In [1]: import numpy as np

In [2]: np.set_printoptions(precision=2, suppress=True, linewidth=200, floatmode="fixed")

In [3]: rnd = lambda a: np.round(a, 2) + 0

In [4]: other = np.array([[2, 3], [3, 1]])

In [5]: cent = np.array([[1, 0, 1], [-1, -2, -1], [1, 1, 1]])

In [6]: J = np.kron(other, cent)

In [7]: J
Out[7]: 
array([[ 2,  0,  2,  3,  0,  3],
       [-2, -4, -2, -3, -6, -3],
       [ 2,  2,  2,  3,  3,  3],
       [ 3,  0,  3,  1,  0,  1],
       [-3, -6, -3, -1, -2, -1],
       [ 3,  3,  3,  1,  1,  1]])

In [8]: np.linalg.cond(J) > 100
Out[8]: np.True_

In [9]: rnd(np.linalg.norm(J, 2) / np.linalg.norm(J))
Out[9]: np.float64(0.89)

In [10]: G = J.T @ J

In [11]: rnd(np.linalg.eigvalsh(G)[::-1])
Out[11]: array([201.54,  25.33,  23.22,   2.92,   0.00,   0.00])

In [12]: np.linalg.matrix_rank(G)
Out[12]: np.int64(4)

In [13]: np.diag(G)
Out[13]: array([39, 65, 39, 30, 50, 30])

In [14]: np.trace(G), (J ** 2).sum()
Out[14]: (np.int64(253), np.int64(253))

In [15]: G
Out[15]: 
array([[39, 39, 39, 27, 27, 27],
       [39, 65, 39, 27, 45, 27],
       [39, 39, 39, 27, 27, 27],
       [27, 27, 27, 30, 30, 30],
       [27, 45, 27, 30, 50, 30],
       [27, 27, 27, 30, 30, 30]])

In [16]: A = np.array([[-0.3, 0.3, 1.8, -1.4],
    ...:     [1.3, 0.0, 0.6, -0.5],
    ...:     [1.4, -0.2, 0.6, -1.3]])

In [17]: rng = np.random.default_rng(435)

In [18]: A[2] = A[0] + 0.05 * rng.normal(size=4)

In [19]: rnd(A)
Out[19]: 
array([[-0.30,  0.30,  1.80, -1.40],
       [ 1.30,  0.00,  0.60, -0.50],
       [-0.29,  0.27,  1.85, -1.43]])

In [20]: vec = np.array([-1, -2, -2, 0])

In [21]: h1 = np.maximum(A @ vec, 0)

In [22]: rnd(np.tanh(A @ vec))
Out[22]: array([-1.00, -0.99, -1.00])

In [23]: np.maximum(A @ (3 * vec), 0)
Out[23]: array([0.00, 0.00, 0.00])

In [24]: U, s, Vh = np.linalg.svd(A, full_matrices=False)

In [25]: rnd(U.T @ A @ Vh.T)
Out[25]: 
array([[3.38, 0.00, 0.00],
       [0.00, 1.36, 0.00],
       [0.00, 0.00, 0.02]])

In [26]: rnd(np.sqrt((s ** 2).sum())), rnd(np.linalg.norm(A))
Out[26]: (np.float64(3.65), np.float64(3.65))

In [27]: U.shape, s.shape, Vh.shape
Out[27]: ((3, 3), (3,), (3, 4))

In [28]: rnd(s)
Out[28]: array([3.38, 1.36, 0.02])

In [29]: np.abs(U[:, 0]).round(6).argmax()
Out[29]: np.int64(2)

In [30]: rnd(s / s[0])
Out[30]: array([1.00, 0.40, 0.01])

In [31]: rnd(Vh @ Vh.T)
Out[31]: 
array([[1.00, 0.00, 0.00],
       [0.00, 1.00, 0.00],
       [0.00, 0.00, 1.00]])

In [32]: other = J / np.sqrt((J ** 2).mean(axis=1, keepdims=True))

In [33]: np.linalg.matrix_rank(other) == np.linalg.matrix_rank(J)
Out[33]: np.True_

In [34]: rnd(np.linalg.norm(other, axis=1))
Out[34]: array([2.45, 2.45, 2.45, 2.45, 2.45, 2.45])

In [35]: rnd(J - J.mean(axis=1, keepdims=True))
Out[35]: 
array([[ 0.33, -1.67,  0.33,  1.33, -1.67,  1.33],
       [ 1.33, -0.67,  1.33,  0.33, -2.67,  0.33],
       [-0.50, -0.50, -0.50,  0.50,  0.50,  0.50],
       [ 1.67, -1.33,  1.67, -0.33, -1.33, -0.33],
       [-0.33, -3.33, -0.33,  1.67,  0.67,  1.67],
       [ 1.00,  1.00,  1.00, -1.00, -1.00, -1.00]])

In [36]: np.linalg.matrix_rank(J - J.mean(axis=1, keepdims=True))
Out[36]: np.int64(3)

In [37]: rnd(other[3])
Out[37]: array([1.64, 0.00, 1.64, 0.55, 0.00, 0.55])

In [38]: U, s, Vh = np.linalg.svd(A)

In [39]: rnd(s)
Out[39]: array([3.38, 1.36, 0.02])

In [40]: other = U[:, :2] @ np.diag(s[:2]) @ Vh[:2]

In [41]: rnd(np.linalg.norm(A - other) / np.linalg.norm(A))
Out[41]: np.float64(0.01)

In [42]: data = np.load("w.npy")

In [43]: rnd(data)
Out[43]: 
array([[-0.51,  0.44,  0.67,  0.10,  0.31],
       [ 0.67, -0.28,  0.44,  0.27,  0.45],
       [-0.42, -0.40, -0.25,  0.76,  0.17],
       [ 0.00,  0.26, -0.51, -0.21,  0.79],
       [ 0.34,  0.71, -0.19,  0.55, -0.21]])

In [44]: proj = np.triu(np.array([[4, -9, -5, -8, -9],
    ...:     [2, -4, 8, -3, -4],
    ...:     [-4, -9, 7, 8, 5],
    ...:     [9, 1, -9, 7, -5],
    ...:     [-8, -1, -1, -6, 7]]), 1) + np.eye(5)

In [45]: other = proj @ data @ np.linalg.inv(proj)

In [46]: rnd(np.linalg.det(other))
Out[46]: np.float64(1.0)

In [47]: rnd(np.poly(other))
Out[47]: array([ 1.00,  1.45,  0.47, -0.47, -1.45, -1.00])

In [48]: U, s, Vh = np.linalg.svd(J)

In [49]: rnd(s)
Out[49]: array([14.20,  5.03,  4.82,  1.71,  0.00,  0.00])

In [50]: np.argmax(s[:-1] / (s[1:] + 1e-6)) + 1
Out[50]: np.int64(4)

In [51]: other = U[:, :4] @ np.diag(s[:4]) @ Vh[:4]

In [52]: np.linalg.matrix_rank(other)
Out[52]: np.int64(4)

In [53]: rnd(other)
Out[53]: 
array([[ 2.00,  0.00,  2.00,  3.00,  0.00,  3.00],
       [-2.00, -4.00, -2.00, -3.00, -6.00, -3.00],
       [ 2.00,  2.00,  2.00,  3.00,  3.00,  3.00],
       [ 3.00,  0.00,  3.00,  1.00,  0.00,  1.00],
       [-3.00, -6.00, -3.00, -1.00, -2.00, -1.00],
       [ 3.00,  3.00,  3.00,  1.00,  1.00,  1.00]])

In [54]: rnd(np.linalg.norm(J - other) / np.linalg.norm(J))
Out[54]: np.float64(0.0)

In [55]: t3 = np.stack([data, -2 * data, data[::-1]])

In [56]: rnd(t3.sum(axis=0))
Out[56]: 
array([[ 0.84,  0.27, -0.86,  0.45, -0.52],
       [-0.67,  0.54, -0.95, -0.48,  0.35],
       [ 0.00,  0.00,  0.00,  0.00,  0.00],
       [ 0.67, -0.54,  0.95,  0.48, -0.35],
       [-0.84, -0.27,  0.86, -0.45,  0.52]])

In [57]: rnd(np.linalg.det(t3))
Out[57]: array([  1.00, -32.00,   1.00])

In [58]: np.linalg.matrix_rank(t3.reshape(3, -1))
Out[58]: np.int64(2)

In [59]: t3.shape
Out[59]: (3, 5, 5)

In [60]: np.linalg.matrix_rank(t3)
Out[60]: array([5, 5, 5])

In [61]: rnd(np.einsum("bij,cij->bc", t3, t3))
Out[61]: 
array([[  5.00, -10.00,   1.00],
       [-10.00,  20.00,  -2.00],
       [  1.00,  -2.00,   5.00]])

In [62]: (t3 @ data.T).shape
Out[62]: (3, 5, 5)

In [63]: rnd(np.trace(data))
Out[63]: np.float64(-1.45)

In [64]: rnd(np.linalg.det(data))
Out[64]: np.float64(1.0)

In [65]: rnd((data + data.T) / 2)
Out[65]: 
array([[-0.51,  0.56,  0.12,  0.05,  0.32],
       [ 0.56, -0.28,  0.02,  0.27,  0.58],
       [ 0.12,  0.02, -0.25,  0.12, -0.01],
       [ 0.05,  0.27,  0.12, -0.21,  0.67],
       [ 0.32,  0.58, -0.01,  0.67, -0.21]])

In [66]: rnd(np.abs(np.linalg.eigvals(data)).max())
Out[66]: np.float64(1.0)

In [67]: np.allclose(data, data.T)
Out[67]: False

In [68]: rnd((data - data.T) / 2)
Out[68]: 
array([[ 0.00, -0.12,  0.54,  0.05, -0.01],
       [ 0.12,  0.00,  0.42,  0.01, -0.13],
       [-0.54, -0.42,  0.00,  0.63,  0.18],
       [-0.05, -0.01, -0.63,  0.00,  0.12],
       [ 0.01,  0.13, -0.18, -0.12,  0.00]])
